$ ipython --no-banner

In [1]: import numpy as np

In [2]: np.set_printoptions(precision=1, suppress=True, linewidth=140)

In [3]: def rnd(a):
   ...:     return np.round(a, 1) + 0
   ...: 

In [4]: X = np.load("m.npy")

In [5]: print(rnd(X))
[[ 1.   0.   0.   0.   0.   0. ]
 [ 0.   1.   0.   0.   0.   0. ]
 [ 0.   0.   1.  -0.3  0.   0. ]
 [ 0.   0.   0.3  1.   0.   0. ]
 [ 0.   0.   0.   0.   1.   0. ]
 [ 0.   0.   0.   0.   0.   1. ]]

In [6]: x0 = np.array([-1, 0, 5, -1, -4, 0])

In [7]: print(6 - np.linalg.matrix_rank(X - np.eye(6), tol=1e-8))
4

In [8]: print(rnd(np.linalg.det(X)))
1.0

In [9]: print(rnd(np.sort(np.abs(np.degrees(np.angle(np.linalg.eigvals(X)))))))
[ 0.  0.  0.  0. 15. 15.]

In [10]: print(X.T @ (X @ x0))
[-1.  0.  5. -1. -4.  0.]

In [11]: print(rnd(np.linalg.norm(x0)), rnd(np.linalg.norm(X @ x0)))
6.6 6.6

In [12]: print(rnd(np.abs(np.linalg.eigvals(X))))
[1. 1. 1. 1. 1. 1.]

In [13]: print(rnd(np.linalg.det(X)))
1.0

In [14]: print(rnd(X @ X))
[[ 1.   0.   0.   0.   0.   0. ]
 [ 0.   1.   0.   0.   0.   0. ]
 [ 0.   0.   0.9 -0.5  0.   0. ]
 [ 0.   0.   0.5  0.9  0.   0. ]
 [ 0.   0.   0.   0.   1.   0. ]
 [ 0.   0.   0.   0.   0.   1. ]]

In [15]: m1 = np.load("mat.npy")

In [16]: print(m1)
[[1.  0.5 0.2 0.1 0.1 0.  0.  0.  0. ]
 [0.5 1.  0.5 0.2 0.1 0.1 0.  0.  0. ]
 [0.2 0.5 1.  0.5 0.2 0.1 0.1 0.  0. ]
 [0.1 0.2 0.5 1.  0.5 0.2 0.1 0.1 0. ]
 [0.1 0.1 0.2 0.5 1.  0.5 0.2 0.1 0.1]
 [0.  0.1 0.1 0.2 0.5 1.  0.5 0.2 0.1]
 [0.  0.  0.1 0.1 0.2 0.5 1.  0.5 0.2]
 [0.  0.  0.  0.1 0.1 0.2 0.5 1.  0.5]
 [0.  0.  0.  0.  0.1 0.1 0.2 0.5 1. ]]

In [17]: print(m1.shape)
(9, 9)

In [18]: print(rnd(m1.sum(axis=1)))
[1.9 2.4 2.6 2.7 2.8 2.7 2.6 2.4 1.9]

In [19]: m1[9]
---------------------------------------------------------------------------
IndexError                                Traceback (most recent call last)
Cell In[19], line 1
----> 1 m1[9]

IndexError: index 9 is out of bounds for axis 0 with size 9

In [20]: print(rnd(m1.sum(axis=0)))
[1.9 2.4 2.6 2.7 2.8 2.7 2.6 2.4 1.9]

In [21]: print(np.linalg.matrix_rank(m1))
9

In [22]: Uu, sigma, Vh = np.linalg.svd(m1, full_matrices=False)

In [23]: print((sigma > 1e-8).sum())
9

In [24]: print(rnd(sigma / sigma[0]))
[1.  0.7 0.5 0.4 0.3 0.2 0.2 0.1 0.1]

In [25]: print(rnd(np.cumsum(sigma ** 2) / np.sum(sigma ** 2)))
[0.5 0.7 0.8 0.9 1.  1.  1.  1.  1. ]

In [26]: print(rnd(Uu.T @ m1 @ Vh.T))
[[2.5 0.  0.  0.  0.  0.  0.  0.  0. ]
 [0.  1.9 0.  0.  0.  0.  0.  0.  0. ]
 [0.  0.  1.3 0.  0.  0.  0.  0.  0. ]
 [0.  0.  0.  1.  0.  0.  0.  0.  0. ]
 [0.  0.  0.  0.  0.8 0.  0.  0.  0. ]
 [0.  0.  0.  0.  0.  0.6 0.  0.  0. ]
 [0.  0.  0.  0.  0.  0.  0.4 0.  0. ]
 [0.  0.  0.  0.  0.  0.  0.  0.3 0. ]
 [0.  0.  0.  0.  0.  0.  0.  0.  0.3]]

In [27]: print(Uu.shape, sigma.shape, Vh.shape)
(9, 9) (9,) (9, 9)

In [28]: rng = np.random.default_rng(86)

In [29]: idx = rng.permutation(9)

In [30]: print(idx)
[8 2 1 4 6 5 7 0 3]

In [31]: Y = m1[idx][:, idx]

In [32]: print(np.diag(Y))
[1. 1. 1. 1. 1. 1. 1. 1. 1.]

In [33]: print(rnd(np.linalg.det(Y)), rnd(np.linalg.det(m1[idx])))
0.1 0.1

In [34]: print(np.trace(Y))
9.0

In [35]: arr = np.load("a.npy")

In [36]: print(arr)
[[4. 1. 1. 1. 1. 1. 1. 1. 1. 1.]
 [1. 4. 1. 1. 1. 1. 1. 1. 1. 1.]
 [1. 1. 4. 1. 1. 1. 1. 1. 1. 1.]
 [1. 1. 1. 4. 1. 1. 1. 1. 1. 1.]
 [1. 1. 1. 1. 4. 1. 1. 1. 1. 1.]
 [1. 1. 1. 1. 1. 4. 1. 1. 1. 1.]
 [1. 1. 1. 1. 1. 1. 4. 1. 1. 1.]
 [1. 1. 1. 1. 1. 1. 1. 4. 1. 1.]
 [1. 1. 1. 1. 1. 1. 1. 1. 4. 1.]
 [1. 1. 1. 1. 1. 1. 1. 1. 1. 4.]]

In [37]: x0 = np.ones(10)

In [38]: for _ in range(3):
    ...:     x0 = arr @ x0
    ...:     x0 /= np.linalg.norm(x0)
    ...:     print(round(x0 @ arr @ x0, 1))
    ...: 
13.0
13.0
13.0

In [39]: print(rnd(x0))
[0.3 0.3 0.3 0.3 0.3 0.3 0.3 0.3 0.3 0.3]

In [40]: Y = arr[0, 0] * arr[1:] - np.outer(arr[1:, 0], arr[0])

In [41]: print(Y)
[[ 0. 15.  3.  3.  3.  3.  3.  3.  3.  3.]
 [ 0.  3. 15.  3.  3.  3.  3.  3.  3.  3.]
 [ 0.  3.  3. 15.  3.  3.  3.  3.  3.  3.]
 [ 0.  3.  3.  3. 15.  3.  3.  3.  3.  3.]
 [ 0.  3.  3.  3.  3. 15.  3.  3.  3.  3.]
 [ 0.  3.  3.  3.  3.  3. 15.  3.  3.  3.]
 [ 0.  3.  3.  3.  3.  3.  3. 15.  3.  3.]
 [ 0.  3.  3.  3.  3.  3.  3.  3. 15.  3.]
 [ 0.  3.  3.  3.  3.  3.  3.  3.  3. 15.]]

In [42]: print(rnd(arr[:, 0] / arr[0, 0]))
[1.  0.2 0.2 0.2 0.2 0.2 0.2 0.2 0.2 0.2]

In [43]: print(np.flatnonzero(~Y.round(6).any(axis=1)))
[]

In [44]: print(np.linalg.matrix_rank(Y), np.linalg.matrix_rank(arr))
9 10

In [45]: O, Rm = np.linalg.qr(arr)

In [46]: print(np.allclose(Rm.T @ Rm, arr.T @ arr))
True

In [47]: print(O.shape, Rm.shape)
(10, 10) (10, 10)

In [48]: print(abs(Rm[0, 0]), rnd(np.linalg.norm(arr[:, 0])))
5.0 5.0

In [49]: print(rnd(O.T @ O))
[[1. 0. 0. 0. 0. 0. 0. 0. 0. 0.]
 [0. 1. 0. 0. 0. 0. 0. 0. 0. 0.]
 [0. 0. 1. 0. 0. 0. 0. 0. 0. 0.]
 [0. 0. 0. 1. 0. 0. 0. 0. 0. 0.]
 [0. 0. 0. 0. 1. 0. 0. 0. 0. 0.]
 [0. 0. 0. 0. 0. 1. 0. 0. 0. 0.]
 [0. 0. 0. 0. 0. 0. 1. 0. 0. 0.]
 [0. 0. 0. 0. 0. 0. 0. 1. 0. 0.]
 [0. 0. 0. 0. 0. 0. 0. 0. 1. 0.]
 [0. 0. 0. 0. 0. 0. 0. 0. 0. 1.]]

In [50]: Y = arr / np.sqrt((arr ** 2).mean(axis=1, keepdims=True))

In [51]: print(rnd(Y[1]))
[0.6 2.5 0.6 0.6 0.6 0.6 0.6 0.6 0.6 0.6]

In [52]: print(rnd(arr - arr.mean(axis=1, keepdims=True)))
[[ 2.7 -0.3 -0.3 -0.3 -0.3 -0.3 -0.3 -0.3 -0.3 -0.3]
 [-0.3  2.7 -0.3 -0.3 -0.3 -0.3 -0.3 -0.3 -0.3 -0.3]
 [-0.3 -0.3  2.7 -0.3 -0.3 -0.3 -0.3 -0.3 -0.3 -0.3]
 [-0.3 -0.3 -0.3  2.7 -0.3 -0.3 -0.3 -0.3 -0.3 -0.3]
 [-0.3 -0.3 -0.3 -0.3  2.7 -0.3 -0.3 -0.3 -0.3 -0.3]
 [-0.3 -0.3 -0.3 -0.3 -0.3  2.7 -0.3 -0.3 -0.3 -0.3]
 [-0.3 -0.3 -0.3 -0.3 -0.3 -0.3  2.7 -0.3 -0.3 -0.3]
 [-0.3 -0.3 -0.3 -0.3 -0.3 -0.3 -0.3  2.7 -0.3 -0.3]
 [-0.3 -0.3 -0.3 -0.3 -0.3 -0.3 -0.3 -0.3  2.7 -0.3]
 [-0.3 -0.3 -0.3 -0.3 -0.3 -0.3 -0.3 -0.3 -0.3  2.7]]

In [53]: print(rnd(np.linalg.norm(Y, axis=1)))
[3.2 3.2 3.2 3.2 3.2 3.2 3.2 3.2 3.2 3.2]

In [54]: print(np.linalg.matrix_rank(Y) == np.linalg.matrix_rank(arr))
True

In [55]: print(np.linalg.matrix_rank(arr - arr.mean(axis=1, keepdims=True)))
9

In [56]: W0 = np.load("block12.npy")

In [57]: print(W0)
[[-1 -1 -1 -1 -1 -1 -1 -1 -1]
 [-1 -2 -2 -2 -2 -2 -2 -2 -2]
 [-1 -2 -3 -3 -3 -3 -3 -3 -3]
 [-1 -2 -3 -4 -4 -4 -4 -4 -4]
 [-1 -2 -3 -4 -5 -5 -5 -5 -5]
 [-1 -2 -3 -4 -5 -6 -6 -6 -6]
 [-1 -2 -3 -4 -5 -6 -7 -7 -7]
 [-1 -2 -3 -4 -5 -6 -7 -8 -8]
 [-1 -2 -3 -4 -5 -6 -7 -8 -9]]

In [58]: Y = W0 ** -1
---------------------------------------------------------------------------
ValueError                                Traceback (most recent call last)
Cell In[58], line 1
----> 1 Y = W0 ** -1

ValueError: Integers to negative integer powers are not allowed.

In [59]: Y = np.linalg.inv(W0)

In [60]: print(np.allclose(Y, W0.T))
False

In [61]: print(W0 @ Y)
[[1. 0. 0. 0. 0. 0. 0. 0. 0.]
 [0. 1. 0. 0. 0. 0. 0. 0. 0.]
 [0. 0. 1. 0. 0. 0. 0. 0. 0.]
 [0. 0. 0. 1. 0. 0. 0. 0. 0.]
 [0. 0. 0. 0. 1. 0. 0. 0. 0.]
 [0. 0. 0. 0. 0. 1. 0. 0. 0.]
 [0. 0. 0. 0. 0. 0. 1. 0. 0.]
 [0. 0. 0. 0. 0. 0. 0. 1. 0.]
 [0. 0. 0. 0. 0. 0. 0. 0. 1.]]

In [62]: print(rnd(np.linalg.det(W0) * np.linalg.det(Y)))
1.0

In [63]: print(rnd(np.linalg.det(W0) * Y))
[[ 2. -1.  0.  0.  0.  0.  0.  0.  0.]
 [-1.  2. -1.  0.  0.  0.  0.  0.  0.]
 [ 0. -1.  2. -1.  0.  0.  0.  0.  0.]
 [ 0.  0. -1.  2. -1.  0.  0.  0.  0.]
 [ 0.  0.  0. -1.  2. -1.  0.  0.  0.]
 [ 0.  0.  0.  0. -1.  2. -1.  0.  0.]
 [ 0.  0.  0.  0.  0. -1.  2. -1.  0.]
 [ 0.  0.  0.  0.  0.  0. -1.  2. -1.]
 [ 0.  0.  0.  0.  0.  0.  0. -1.  1.]]

In [64]: print(rnd(np.linalg.eigvalsh(W0).min()))
-36.7

In [65]: x0 = np.array([3, 2, 0, 2, 0, 1, 0, 0, 1])

In [66]: print(W0 @ np.ones(9))
[ -9. -17. -24. -30. -35. -39. -42. -44. -45.]

In [67]: print((W0 * x0).sum(axis=1))
[ -9 -15 -19 -23 -25 -27 -28 -29 -30]

In [68]: print(W0 @ (2 * x0))
[-18 -30 -38 -46 -50 -54 -56 -58 -60]

In [69]: print(W0 @ np.eye(9)[7])
[-1. -2. -3. -4. -5. -6. -7. -8. -8.]

In [70]: print(W0 @ x0)
[ -9 -15 -19 -23 -25 -27 -28 -29 -30]

In [71]: Y = W0[0, 0] * W0[1:] - np.outer(W0[1:, 0], W0[0])

In [72]: print(Y)
[[0 1 1 1 1 1 1 1 1]
 [0 1 2 2 2 2 2 2 2]
 [0 1 2 3 3 3 3 3 3]
 [0 1 2 3 4 4 4 4 4]
 [0 1 2 3 4 5 5 5 5]
 [0 1 2 3 4 5 6 6 6]
 [0 1 2 3 4 5 6 7 7]
 [0 1 2 3 4 5 6 7 8]]

In [73]: print(np.linalg.matrix_rank(Y), np.linalg.matrix_rank(W0))
8 9

In [74]: print(np.flatnonzero(~Y.round(6).any(axis=1)))
[]

In [75]: A = np.load("data.npy")

In [76]: print(A)
[[0 0 1 0]
 [1 0 0 0]
 [0 1 0 0]
 [0 0 0 1]]

In [77]: Y = A / np.sqrt((A ** 2).mean(axis=1, keepdims=True))

In [78]: print(rnd(A - A.mean(axis=1, keepdims=True)))
[[-0.2 -0.2  0.8 -0.2]
 [ 0.8 -0.2 -0.2 -0.2]
 [-0.2  0.8 -0.2 -0.2]
 [-0.2 -0.2 -0.2  0.8]]

In [79]: print(Y[3])
[0. 0. 0. 2.]

In [80]: print(rnd(np.linalg.norm(Y, axis=1)))
[2. 2. 2. 2.]

In [81]: J = np.load("out0.npy")

In [82]: print(J)
[[  0.2   0.7   0.2 -10.    0.5   1.6  -0.9   0.1  -0.9]
 [ -0.5  -0.1  -1.  -42.   -0.9  -0.4   0.    0.   -2.2]
 [  0.8  -1.3   0.2  -4.    0.2  -0.3  -0.5   0.6  -0.2]
 [  0.7   0.3   0.1 -42.    0.4  -1.3   1.3  -1.8  -0.5]
 [  0.7   0.7   0.4 -10.   -1.5   0.2   0.3   0.2   0.6]
 [ -0.3  -0.4   1.9  -4.    1.9  -1.7  -0.4  -0.3  -0.1]
 [  1.2  -1.   -0.3  -4.   -0.1   0.4  -0.6   0.1  -0.6]]

In [83]: print([round(float(x), 1) for x in np.linalg.svd(J, compute_uv=False)[:3]])
[61.5, 3.8, 2.8]

In [84]: print(np.argsort(-np.linalg.norm(J, axis=0).round(6), kind="stable")[:3])
[3 5 4]

In [85]: print(np.linalg.cond(J) > 100)
True
